$ python -q
>>> import numpy as np
>>> np.set_printoptions(suppress=True, linewidth=140)
>>> def rd(a):
...     return np.round(a, 2) + 0
... 
>>> K = np.array([[2.0, 0.0, 0.0], [0.0, 0.0, -2.0], [0.0, 1.0, 0.0]])
>>> K
array([[ 2.,  0.,  0.],
       [ 0.,  0., -2.],
       [ 0.,  1.,  0.]])
>>> vec = np.array([8, 8, -3])
>>> (K @ vec).argmax()
np.int64(0)
>>> K @ np.eye(3)[1]
array([0., 0., 1.])
>>> K @ (2 * vec)
array([32., 12., 16.])
>>> K @ np.ones(3)
array([ 2., -2.,  1.])
>>> K @ vec
array([16.,  6.,  8.])
>>> np.sign((K @ vec).round(6))
array([1., 1., 1.])
>>> rd(np.linalg.norm(K, axis=0))
array([2., 1., 2.])
>>> K.T @ K
array([[4., 0., 0.],
       [0., 1., 0.],
       [0., 0., 4.]])
>>> print(rd(np.linalg.svd(K, compute_uv=False)))
[2. 2. 1.]
>>> rd(np.sort(np.linalg.eigvals(K).real))
array([0., 0., 2.])
>>> rd(np.linalg.det(K))
np.float64(4.0)
>>> proj = np.triu(np.array([[1, 2, 1], [0, 2, 0], [2, 1, 0]]), 1) + np.eye(3)
>>> A2 = proj @ K @ np.linalg.inv(proj)
>>> print(np.linalg.matrix_rank(A2))
3
>>> np.trace(A2), np.trace(K)
(np.float64(2.0), np.float64(2.0))
>>> mat = np.loadtxt("w.csv", delimiter=",")
>>> mat
array([[-80.92,  79.4 ,  20.8 ],
       [-81.38,  79.66,  21.05],
       [-80.43,  80.73,  21.13],
       [-81.23,  78.02,  20.13],
       [-79.07,  81.29,  18.95],
       [-77.56,  79.8 ,  19.14],
       [-79.19,  80.31,  21.07],
       [-81.29,  80.62,  20.39],
       [-79.06,  79.11,  18.04],
       [-79.29,  79.63,  21.22],
       [-80.  ,  80.52,  20.15],
       [-79.25,  79.1 ,  18.44],
       [-81.32,  78.75,  19.31],
       [-79.98,  81.47,  19.09],
       [-80.08,  81.01,  19.74],
       [-80.85,  80.27,  21.9 ]])
>>> Q, r_ = np.linalg.qr(mat)
>>> rd(np.abs(np.diag(r_)))
array([320.25,   6.13,   3.98])
>>> Q.shape, r_.shape
((16, 3), (3, 3))
>>> rd(Q @ r_)
array([[-80.92,  79.4 ,  20.8 ],
       [-81.38,  79.66,  21.05],
       [-80.43,  80.73,  21.13],
       [-81.23,  78.02,  20.13],
       [-79.07,  81.29,  18.95],
       [-77.56,  79.8 ,  19.14],
       [-79.19,  80.31,  21.07],
       [-81.29,  80.62,  20.39],
       [-79.06,  79.11,  18.04],
       [-79.29,  79.63,  21.22],
       [-80.  ,  80.52,  20.15],
       [-79.25,  79.1 ,  18.44],
       [-81.32,  78.75,  19.31],
       [-79.98,  81.47,  19.09],
       [-80.08,  81.01,  19.74],
       [-80.85,  80.27,  21.9 ]])
>>> rd(r_)
array([[ 320.25, -319.89,  -80.16],
       [   0.  ,    6.13,   -0.24],
       [   0.  ,    0.  ,   -3.98]])
>>> rd(np.trace(Q @ Q.T))
np.float64(3.0)
>>> np.allclose(r_.T @ r_, mat.T @ mat)
True
>>> z = mat[:, 0] > np.median(mat[:, 0])
>>> f = mat[z].mean(axis=0) - mat[~z].mean(axis=0)
>>> rd(f)
array([ 1.76,  0.35, -1.04])
>>> proj = mat @ np.linalg.solve(mat.T @ mat, mat.T)
>>> print(np.allclose(proj @ proj, proj))
True
>>> rd(np.trace(proj))
np.float64(3.0)
>>> rd(np.diag(proj))
array([0.13, 0.16, 0.13, 0.33, 0.24, 0.2 , 0.21, 0.07, 0.25, 0.19, 0.07, 0.18, 0.31, 0.18, 0.09, 0.24])
>>> U, sigma, Vt = np.linalg.svd(mat)
>>> print(np.argmax(sigma[:-1] / (sigma[1:] + 1e-6)) + 1)
1
>>> A2 = U[:, :1] @ np.diag(sigma[:1]) @ Vt[:1]
>>> np.linalg.matrix_rank(A2)
np.int64(1)
>>> print(np.linalg.matrix_rank(mat, rtol=0.05))
1
>>> rd(np.linalg.norm(mat - A2, 2)), rd(sigma[1])
(np.float64(4.69), np.float64(4.69))
>>> rd(np.linalg.norm(mat - A2) / np.linalg.norm(mat))
np.float64(0.01)
>>> basis = mat[[11, 5]].astype(float)
>>> for _ in range(7):
...     z = np.linalg.norm(mat[:, None] - basis, axis=-1).argmin(axis=1)
...     basis = np.array([mat[z == j].mean(axis=0) for j in range(2)])
... 
>>> z
array([0, 0, 0, 0, 1, 1, 0, 0, 1, 0, 0, 1, 0, 1, 1, 0])
>>> rd(basis[1] - basis[0])
array([ 1.42,  0.51, -1.82])
>>> rd(basis)
array([[-80.59,  79.79,  20.72],
       [-79.17,  80.3 ,  18.9 ]])
>>> J = np.load("sample5.npy")
>>> print(J)
[[ 1 -1 -1  1 -1  1  1 -1]
 [ 1 -1  1 -1 -1  1 -1  1]
 [ 1  1  1  1  1  1  1  1]
 [ 1  1  1  1 -1 -1 -1 -1]
 [ 1 -1 -1  1  1 -1 -1  1]
 [ 1  1 -1 -1 -1 -1  1  1]
 [ 1  1 -1 -1  1  1 -1 -1]]
>>> f, g = J[0], J[2]
>>> f @ g
np.int64(0)
>>> pr = (f @ g) / (f @ f) * f
>>> np.linalg.matrix_rank(np.outer(f, g))
np.int64(1)
>>> print(pr)
[ 0. -0. -0.  0. -0.  0.  0. -0.]
>>> theta = np.radians(15)
>>> r_ = np.eye(8)
>>> r_[1, 1] = r_[3, 3] = np.cos(theta)
>>> r_[1, 3], r_[3, 1] = -np.sin(theta), np.sin(theta)
>>> rd(r_)
array([[ 1.  ,  0.  ,  0.  ,  0.  ,  0.  ,  0.  ,  0.  ,  0.  ],
       [ 0.  ,  0.97,  0.  , -0.26,  0.  ,  0.  ,  0.  ,  0.  ],
       [ 0.  ,  0.  ,  1.  ,  0.  ,  0.  ,  0.  ,  0.  ,  0.  ],
       [ 0.  ,  0.26,  0.  ,  0.97,  0.  ,  0.  ,  0.  ,  0.  ],
       [ 0.  ,  0.  ,  0.  ,  0.  ,  1.  ,  0.  ,  0.  ,  0.  ],
       [ 0.  ,  0.  ,  0.  ,  0.  ,  0.  ,  1.  ,  0.  ,  0.  ],
       [ 0.  ,  0.  ,  0.  ,  0.  ,  0.  ,  0.  ,  1.  ,  0.  ],
       [ 0.  ,  0.  ,  0.  ,  0.  ,  0.  ,  0.  ,  0.  ,  1.  ]])
>>> A2 = J @ r_.T
>>> rd(np.linalg.svd(J, compute_uv=False)), rd(np.linalg.svd(A2, compute_uv=False))
(array([2.83, 2.83, 2.83, 2.83, 2.83, 2.83, 2.83]), array([2.83, 2.83, 2.83, 2.83, 2.83, 2.83, 2.83]))
>>> print(rd(A2))
[[ 1.   -1.22 -1.    0.71 -1.    1.    1.   -1.  ]
 [ 1.   -0.71  1.   -1.22 -1.    1.   -1.    1.  ]
 [ 1.    0.71  1.    1.22  1.    1.    1.    1.  ]
 [ 1.    0.71  1.    1.22 -1.   -1.   -1.   -1.  ]
 [ 1.   -1.22 -1.    0.71  1.   -1.   -1.    1.  ]
 [ 1.    1.22 -1.   -0.71 -1.   -1.    1.    1.  ]
 [ 1.    1.22 -1.   -0.71  1.    1.   -1.   -1.  ]]
>>> print(np.allclose(J @ J.T, A2 @ A2.T))
True
>>> rd(np.linalg.det(r_)), rd(np.trace(r_))
(np.float64(1.0), np.float64(7.93))
>>> W1 = np.array([[-1, -1, -1, -2, 2],
...     [-2, 3, 0, 2, 0],
...     [0, 3, -3, -3, -3],
...     [-3, -1, -1, -2, -3],
...     [0, 3, -3, 1, 0],
...     [1, 3, -1, 0, -3],
...     [0, -1, 1, 1, 0],
...     [0, 0, -3, -2, 0]])
>>> c = np.array([3, -1, -1, -1, -1])
>>> H = np.maximum(J @ W1 + c, 0)
>>> print((H > 0).astype(int))
[[1 0 1 0 0]
 [1 0 0 0 0]
 [0 1 0 0 0]
 [0 0 0 0 0]
 [0 0 0 0 1]
 [1 0 1 1 1]
 [1 1 0 1 1]]
>>> basis = np.array([[-3, -3, 1], [-2, -2, -1], [0, 3, 0], [0, -2, -3], [1, 3, 0]])
>>> W1 @ basis
array([[  7,  12,   6],
       [  0,  -4, -11],
       [ -9, -18,   6],
       [  8,   3,   4],
       [ -6, -17,  -6],
       [-12, -21,  -2],
       [  2,   3,  -2],
       [  0,  -5,   6]])
>>> H @ basis
array([[ -6,  12,   2],
       [-24, -24,   8],
       [-16, -16,  -8],
       [  0,   0,   0],
       [  4,  12,   0],
       [  4,  32,  -4],
       [-20, -24, -20]])
>>> A2 = J / np.sqrt((J ** 2).mean(axis=1, keepdims=True))
>>> rd(np.linalg.norm(A2, axis=1))
array([2.83, 2.83, 2.83, 2.83, 2.83, 2.83, 2.83])
>>> np.linalg.matrix_rank(A2) == np.linalg.matrix_rank(J)
np.True_
>>> rng = np.random.default_rng(5083)
>>> theta = np.sort(rng.uniform(-2, 2, 28))
>>> feats = np.c_[theta, theta ** 2, theta ** 3] @ np.array([[-2, 1, 0, -1], [0, 1, -1, 3], [-1, 3, 1, 1]])
>>> rd(feats)
array([[ 11.48, -20.78, -11.41,   5.96],
       [  8.61, -14.21,  -8.14,   5.52],
       [  8.52, -14.01,  -8.04,   5.5 ],
       [  6.34,  -9.31,  -5.59,   4.86],
       [  6.34,  -9.3 ,  -5.59,   4.86],
       [  4.77,  -6.16,  -3.86,   4.16],
       [  3.35,  -3.57,  -2.35,   3.27],
       [  2.75,  -2.61,  -1.76,   2.8 ],
       [  2.02,  -1.58,  -1.07,   2.12],
       [  1.91,  -1.44,  -0.97,   2.  ],
       [  1.1 ,  -0.61,  -0.36,   1.1 ],
       [  0.52,  -0.24,  -0.08,   0.43],
       [  0.22,  -0.1 ,  -0.01,   0.14],
       [ -0.36,   0.22,  -0.03,  -0.08],
       [ -1.01,   0.95,  -0.11,   0.26],
       [ -1.11,   1.11,  -0.12,   0.36],
       [ -1.69,   2.11,  -0.15,   1.04],
       [ -2.73,   4.37,  -0.05,   2.58],
       [ -3.49,   6.2 ,   0.11,   3.79],
       [ -4.68,   9.26,   0.47,   5.77],
       [ -5.05,  10.26,   0.6 ,   6.4 ],
       [ -6.51,  14.25,   1.18,   8.85],
       [ -6.9 ,  15.35,   1.36,   9.52],
       [ -7.83,  17.95,   1.79,  11.07],
       [-10.01,  24.19,   2.9 ,  14.71],
       [-10.37,  25.23,   3.09,  15.3 ],
       [-11.49,  28.51,   3.71,  17.16],
       [-11.94,  29.81,   3.96,  17.89]])
>>> rd(np.trace(np.linalg.pinv(feats) @ feats))
np.float64(3.0)
>>> print(np.linalg.lstsq(feats[:-1].T, feats[-1])[2])
3
>>> np.abs(np.diag(np.linalg.qr(feats)[1])) > 1e-9
array([ True,  True,  True, False])
>>> rd(feats @ np.linalg.pinv(feats) @ feats)
array([[ 11.48, -20.78, -11.41,   5.96],
       [  8.61, -14.21,  -8.14,   5.52],
       [  8.52, -14.01,  -8.04,   5.5 ],
       [  6.34,  -9.31,  -5.59,   4.86],
       [  6.34,  -9.3 ,  -5.59,   4.86],
       [  4.77,  -6.16,  -3.86,   4.16],
       [  3.35,  -3.57,  -2.35,   3.27],
       [  2.75,  -2.61,  -1.76,   2.8 ],
       [  2.02,  -1.58,  -1.07,   2.12],
       [  1.91,  -1.44,  -0.97,   2.  ],
       [  1.1 ,  -0.61,  -0.36,   1.1 ],
       [  0.52,  -0.24,  -0.08,   0.43],
       [  0.22,  -0.1 ,  -0.01,   0.14],
       [ -0.36,   0.22,  -0.03,  -0.08],
       [ -1.01,   0.95,  -0.11,   0.26],
       [ -1.11,   1.11,  -0.12,   0.36],
       [ -1.69,   2.11,  -0.15,   1.04],
       [ -2.73,   4.37,  -0.05,   2.58],
       [ -3.49,   6.2 ,   0.11,   3.79],
       [ -4.68,   9.26,   0.47,   5.77],
       [ -5.05,  10.26,   0.6 ,   6.4 ],
       [ -6.51,  14.25,   1.18,   8.85],
       [ -6.9 ,  15.35,   1.36,   9.52],
       [ -7.83,  17.95,   1.79,  11.07],
       [-10.01,  24.19,   2.9 ,  14.71],
       [-10.37,  25.23,   3.09,  15.3 ],
       [-11.49,  28.51,   3.71,  17.16],
       [-11.94,  29.81,   3.96,  17.89]])
